% python3 -q
>>> import numpy as np
>>> import numpy.linalg as la
>>> np.set_printoptions(suppress=True, linewidth=160)
>>> E = np.load("test4.npy")
>>> E
array([[ 1.3, -1. ,  0. ,  1. ,  0. ],
       [-1. ,  0.3, -2. , -2. ,  0. ],
       [-2. ,  0. ,  1.3, -1. ,  2. ],
       [-1. ,  2. , -2. ,  1.3,  1. ],
       [ 1. , -1. ,  0. ,  1. ,  0.3]])
>>> O = E.astype(float).copy()
>>> for j in range(5):
...     O[:, j] -= O[:, :j] @ (O[:, :j].T @ O[:, j])
...     O[:, j] /= la.norm(O[:, j])
... 
>>> np.round(O.T @ O, 2) + 0
array([[1., 0., 0., 0., 0.],
       [0., 1., 0., 0., 0.],
       [0., 0., 1., 0., 0.],
       [0., 0., 0., 1., 0.],
       [0., 0., 0., 0., 1.]])
>>> [round(float(x), 2) for x in la.svd(E, compute_uv=False)[:3]]
[4.2, 3.38, 2.67]
>>> np.round(np.abs(la.svd(E)[2][-1]), 2)
array([0.67, 0.47, 0.1 , 0.37, 0.43])
>>> la.matrix_rank(E, rtol=0.1)
np.int64(4)
>>> def softmax(z):
...     e = np.exp(z - z.max(axis=-1, keepdims=True))
...     return e / e.sum(axis=-1, keepdims=True)
... 
>>> np.round(softmax(E[1] + -1), 2)
array([0.12, 0.45, 0.05, 0.05, 0.33])
>>> np.round(softmax(E[1]), 2)
array([0.12, 0.45, 0.05, 0.05, 0.33])
>>> scores = E @ E.T / np.sqrt(5)
>>> np.round(softmax(scores + np.triu(np.full(scores.shape, -np.inf), 1)), 2) + 0
array([[1.  , 0.  , 0.  , 0.  , 0.  ],
       [0.  , 1.  , 0.  , 0.  , 0.  ],
       [0.  , 0.02, 0.98, 0.  , 0.  ],
       [0.  , 0.02, 0.01, 0.97, 0.  ],
       [0.46, 0.02, 0.04, 0.06, 0.42]])
>>> np.round(softmax(scores), 2) + 0
array([[0.5 , 0.02, 0.02, 0.04, 0.42],
       [0.  , 0.9 , 0.03, 0.06, 0.  ],
       [0.  , 0.02, 0.97, 0.01, 0.  ],
       [0.  , 0.02, 0.01, 0.97, 0.  ],
       [0.46, 0.02, 0.04, 0.06, 0.42]])
>>> u = np.array([0, 0, 1, 1, 1, 1])
>>> m1 = np.array([np.roll(u, i) for i in range(6)])
>>> m1
array([[0, 0, 1, 1, 1, 1],
       [1, 0, 0, 1, 1, 1],
       [1, 1, 0, 0, 1, 1],
       [1, 1, 1, 0, 0, 1],
       [1, 1, 1, 1, 0, 0],
       [0, 1, 1, 1, 1, 0]])
>>> theta = np.radians(36)
>>> r_ = np.eye(6)
>>> r_[5, 5] = r_[3, 3] = np.cos(theta)
>>> r_[5, 3], r_[3, 5] = -np.sin(theta), np.sin(theta)
>>> r_.round(2)
array([[ 1.  ,  0.  ,  0.  ,  0.  ,  0.  ,  0.  ],
       [ 0.  ,  1.  ,  0.  ,  0.  ,  0.  ,  0.  ],
       [ 0.  ,  0.  ,  1.  ,  0.  ,  0.  ,  0.  ],
       [ 0.  ,  0.  ,  0.  ,  0.81,  0.  ,  0.59],
       [ 0.  ,  0.  ,  0.  ,  0.  ,  1.  ,  0.  ],
       [ 0.  ,  0.  ,  0.  , -0.59,  0.  ,  0.81]])
>>> Y = m1 @ r_.T
>>> np.allclose(m1 @ m1.T, Y @ Y.T)
True
>>> np.round(la.svd(m1, compute_uv=False), 2) + 0, np.round(la.svd(Y, compute_uv=False), 2) + 0
(array([4.  , 1.73, 1.73, 1.  , 1.  , 0.  ]), array([4.  , 1.73, 1.73, 1.  , 1.  , 0.  ]))
